>>> import numpy as np
>>> np.set_printoptions(suppress=True, linewidth=140)
>>> Y = np.array([[2, 1, 0, 2], [0, 3, 3, 2], [0, 3, 0, 1], [0, 3, 3, 3]])
>>> arr = Y - Y.T
>>> print(arr)
[[ 0  1  0  2]
 [-1  0  0 -1]
 [ 0  0  0 -2]
 [-2  1  2  0]]
>>> P = np.triu(np.array([[-4, -4, 5, 1], [2, 3, -4, -3], [2, -3, 2, 5], [-4, 1, 0, -3]]), 1) + np.eye(4)
>>> Y = P @ arr @ np.linalg.inv(P)
>>> Y
array([[   2.,   10.,   32., -136.],
       [   5.,   17.,   37., -132.],
       [ -10.,  -35.,  -80.,  303.],
       [  -2.,   -7.,  -16.,   61.]])
>>> print(np.linalg.matrix_rank(Y))
4
>>> np.round(np.poly(Y), 4) + 0
array([ 1.,  0., 10.,  0.,  4.])
>>> np.trace(Y), np.trace(arr)
(np.float64(0.0), np.int64(0))
>>> P @ arr - arr @ P
array([[  2.,   1.,   6.,  -3.],
       [  6.,  -7.,  -1.,   9.],
       [-10.,   5.,  10.,   0.],
       [  0.,  -8.,  14.,  -5.]])
>>> x0 = np.array([0, 2, 1, 0])
>>> y = arr @ x0
>>> y
array([2, 0, 0, 4])
>>> np.round(np.linalg.solve(arr.T, arr[0]), 4)
array([ 1., -0.,  0.,  0.])
>>> np.round(np.linalg.solve(arr, y), 4)
array([-0.,  2.,  1., -0.])
>>> x0 = np.array([5, 4, 0, 4])
>>> print(x0 @ arr @ x0)
0
>>> np.round(np.linalg.svd(arr, compute_uv=False), 4)
array([3.0956, 3.0956, 0.6461, 0.6461])
>>> O = np.linalg.solve(np.eye(4) - arr, np.eye(4) + arr)
>>> print(np.round(O @ O.T, 4) + 0)
[[1. 0. 0. 0.]
 [0. 1. 0. 0.]
 [0. 0. 1. 0.]
 [0. 0. 0. 1.]]
>>> O = arr.astype(float).copy()
>>> for j in range(4):
...     O[:, j] -= O[:, :j] @ (O[:, :j].T @ O[:, j])
...     O[:, j] /= np.linalg.norm(O[:, j])
... 
>>> print(np.round(O.T @ O, 4) + 0)
[[1. 0. 0. 0.]
 [0. 1. 0. 0.]
 [0. 0. 1. 0.]
 [0. 0. 0. 1.]]
>>> O.round(4) + 0
array([[ 0.    ,  0.9129, -0.4082,  0.    ],
       [-0.4472, -0.3651, -0.8165,  0.    ],
       [ 0.    ,  0.    ,  0.    , -1.    ],
       [-0.8944,  0.1826,  0.4082,  0.    ]])
>>> rng = np.random.default_rng(95942)
>>> idx = rng.integers(0, 3, 3)
>>> A = np.array([[-3, -9, 1], [-6, 8, 1], [7, 1, -9]]) * (idx[:, None] == idx)
>>> A
array([[-3,  0,  0],
       [ 0,  8,  1],
       [ 0,  1, -9]])
>>> A.sum(axis=1)
array([-3,  9, -8])
>>> np.linalg.matrix_rank(A)
np.int64(3)
>>> idx = rng.permutation(3)
>>> Y = A[:, idx] * rng.choice([-1, 1], 3)
>>> Y
array([[-3,  0,  0],
       [ 0, -8, -1],
       [ 0, -1,  9]])
>>> Uu, _, vt = np.linalg.svd(A.T @ Y)
>>> print(np.round(Uu @ vt, 4) + 0)
[[ 1.  0.  0.]
 [ 0. -1.  0.]
 [ 0.  0. -1.]]
>>> print(np.round(np.linalg.lstsq(A, Y)[0], 4) + 0)
[[ 1.  0.  0.]
 [ 0. -1.  0.]
 [ 0.  0. -1.]]
>>> data = np.loadtxt("mat.csv", delimiter=",")
>>> data.round(4)
array([[ 1.2447, -1.0591, -0.0503,  0.4903, -1.5568,  0.0435],
       [-1.0591,  0.5847, -0.8001, -0.5599,  1.9114,  0.554 ],
       [-0.0503, -0.8001, -0.3458, -1.9427,  1.6729, -0.1125],
       [ 0.4903, -0.5599, -1.9427,  1.5732, -0.5552,  0.8339],
       [-1.5568,  1.9114,  1.6729, -0.5552,  1.0094, -0.4664],
       [ 0.0435,  0.554 , -0.1125,  0.8339, -0.4664,  3.9337]])
>>> t3 = np.stack([data, 3 * data, data[::-1]])
>>> np.round(np.einsum("bij,cij->bc", t3, t3), 4)
array([[ 54.    , 162.    ,   2.4103],
       [162.    , 486.    ,   7.231 ],
       [  2.4103,   7.231 ,  54.    ]])
>>> print(np.linalg.matrix_rank(t3))
[4 4 4]
